% ipython --no-banner

In [1]: import numpy as np

In [2]: np.set_printoptions(precision=2, suppress=True, linewidth=140, floatmode="fixed")

In [3]: rd = lambda a: np.round(a, 2) + 0

In [4]: M = np.loadtxt("x.csv", delimiter=",")

In [5]: M
Out[5]: 
array([[ 2.00, -1.00,  1.00],
       [ 1.00, -2.00,  0.00],
       [ 2.00,  3.00,  1.00],
       [ 0.00, -2.00,  0.00],
       [ 1.00, -1.00, -3.00]])

In [6]: x = np.array([1, -8, 2])

In [7]: rhs = M @ x

In [8]: rhs
Out[8]: array([ 12.00,  17.00, -20.00,  16.00,   3.00])

In [9]: rd(np.linalg.pinv(M) @ M)
Out[9]: 
array([[1.00, 0.00, 0.00],
       [0.00, 1.00, 0.00],
       [0.00, 0.00, 1.00]])

In [10]: rng = np.random.default_rng(8100)

In [11]: rhs = rhs + 0.05 * rng.normal(size=5)

In [12]: rd(rhs)
Out[12]: array([ 12.03,  17.00, -19.99,  15.99,   2.98])

In [13]: coef, *_ = np.linalg.lstsq(M, rhs)

In [14]: coef.round()
Out[14]: array([ 1.00, -8.00,  2.00])

In [15]: [round(float(np.linalg.norm(np.linalg.solve(M.T @ M + lam * np.eye(3), M.T @ rhs))), 2) for lam in (0, 1, 10, 100)]
Out[15]: [8.31, 7.73, 4.97, 1.19]

In [16]: A2 = np.c_[M[:, :1] @ np.array([[-4]]), np.array([2, 0, 2, 2, 1])]

In [17]: A2
Out[17]: 
array([[-8.00,  2.00],
       [-4.00,  0.00],
       [-8.00,  2.00],
       [ 0.00,  2.00],
       [-4.00,  1.00]])

In [18]: rd(np.linalg.norm(np.linalg.qr(M)[0].T @ A2, axis=0) ** 2 / ((A2 ** 2).sum(axis=0) + 1e-12))
Out[18]: array([1.00, 0.64])
